% ipython --no-banner

In [1]: import numpy as np

In [2]: from numpy import linalg as LA

In [3]: np.set_printoptions(precision=3, suppress=True, linewidth=120)

In [4]: rd = lambda a: np.round(a, 3) + 0

In [5]: arr = np.array([[-1.0, -1.0, 0.0, 0.0],
   ...:     [-1.0, 1.0, -1.0, 0.0],
   ...:     [0.0, -1.0, 0.0, -1.0],
   ...:     [0.0, 0.0, -1.0, -2.0]])

In [6]: # symmetric

In [7]: out = arr / LA.norm(arr, axis=1, keepdims=True)

In [8]: G = out @ out.T

In [9]: rd(G)
Out[9]: 
array([[ 1.   ,  0.   ,  0.5  ,  0.   ],
       [ 0.   ,  1.   , -0.408,  0.258],
       [ 0.5  , -0.408,  1.   ,  0.632],
       [ 0.   ,  0.258,  0.632,  1.   ]])

In [10]: print((np.abs(G) > 0.9).astype(int))
[[1 0 0 0]
 [0 1 0 0]
 [0 0 1 0]
 [0 0 0 1]]

In [11]: rd(G[1])
Out[11]: array([ 0.   ,  1.   , -0.408,  0.258])

In [12]: np.argwhere(np.triu(np.abs(G) > 0.95, 1))
Out[12]: array([], shape=(0, 2), dtype=int64)

In [13]: r = LA.matrix_rank(arr)

In [14]: r
Out[14]: np.int64(3)

In [15]: ns = LA.svd(arr)[2][r:].T

In [16]: [int(LA.matrix_rank(np.delete(arr, i, axis=0))) for i in range(4)]
Out[16]: [3, 3, 3, 3]

In [17]: rd(ns[:, 0] / ns[np.abs(ns[:, 0]).round(6).argmax(), 0])
Out[17]: array([-0.5,  0.5,  1. , -0.5])

In [18]: [int(LA.matrix_rank(arr[:, :j + 1])) for j in range(4)]
Out[18]: [1, 2, 3, 3]

In [19]: rd(arr @ ns)
Out[19]: 
array([[0.],
       [0.],
       [0.],
       [0.]])

In [20]: np.allclose(arr @ ns, 0)
Out[20]: True

In [21]: LA.matrix_rank(arr.T @ arr), LA.matrix_rank(arr @ arr.T)
Out[21]: (np.int64(3), np.int64(3))

In [22]: vals, V = LA.eigh(arr)

In [23]: x0 = np.array([2, 0, 2, 0])

In [24]: x0 @ arr @ x0
Out[24]: np.float64(-4.0)

In [25]: x0 @ arr @ x0 / (x0 @ x0), rd(vals[0]), rd(vals[-1])
Out[25]: (np.float64(-0.5), np.float64(-2.473), np.float64(1.935))

In [26]: rd(LA.eigvalsh(arr[1:, 1:]))
Out[26]: array([-2.461, -0.239,  1.7  ])

In [27]: np.argsort(-LA.norm(arr, axis=0).round(6), kind="stable")[:3]
Out[27]: array([3, 1, 0])

In [28]: M = np.load("a.npy")

In [29]: M
Out[29]: 
array([[9, 0],
       [9, 2]])

In [30]: # column 0 is much longer than the rest

In [31]: vals, V = LA.eig(M)

In [32]: M @ V[:, 0] - vals[0] * V[:, 0]
Out[32]: array([0., 0.])

In [33]: rd(np.sort(LA.eigvals(M.T)))
Out[33]: array([2., 9.])

In [34]: np.prod(vals)
Out[34]: np.float64(18.0)

In [35]: vals
Out[35]: array([2., 9.])

In [36]: rd(np.sort(LA.eigvals(M @ M)))
Out[36]: array([ 4., 81.])

In [37]: out = np.array([[0, 3], [-2, 2]])

In [38]: W2 = np.kron(out, M)

In [39]: W2
Out[39]: 
array([[  0,   0,  27,   0],
       [  0,   0,  27,   6],
       [-18,   0,  18,   0],
       [-18,  -4,  18,   4]])

In [40]: print(LA.matrix_rank(W2))
4

In [41]: rd(LA.norm(W2, 2)), rd(LA.norm(out, 2) * LA.norm(M, 2))
Out[41]: (np.float64(48.803), np.float64(48.803))

In [42]: r0 = np.array([4, 2])

In [43]: out = M + np.outer(r0, np.eye(2)[0])

In [44]: LA.matrix_rank(LA.inv(out) - LA.inv(M), tol=1e-8)
Out[44]: np.int64(1)

In [45]: print(rd(LA.det(out) / LA.det(M)), rd(1 + LA.solve(M, r0)[0]))
1.444 1.444
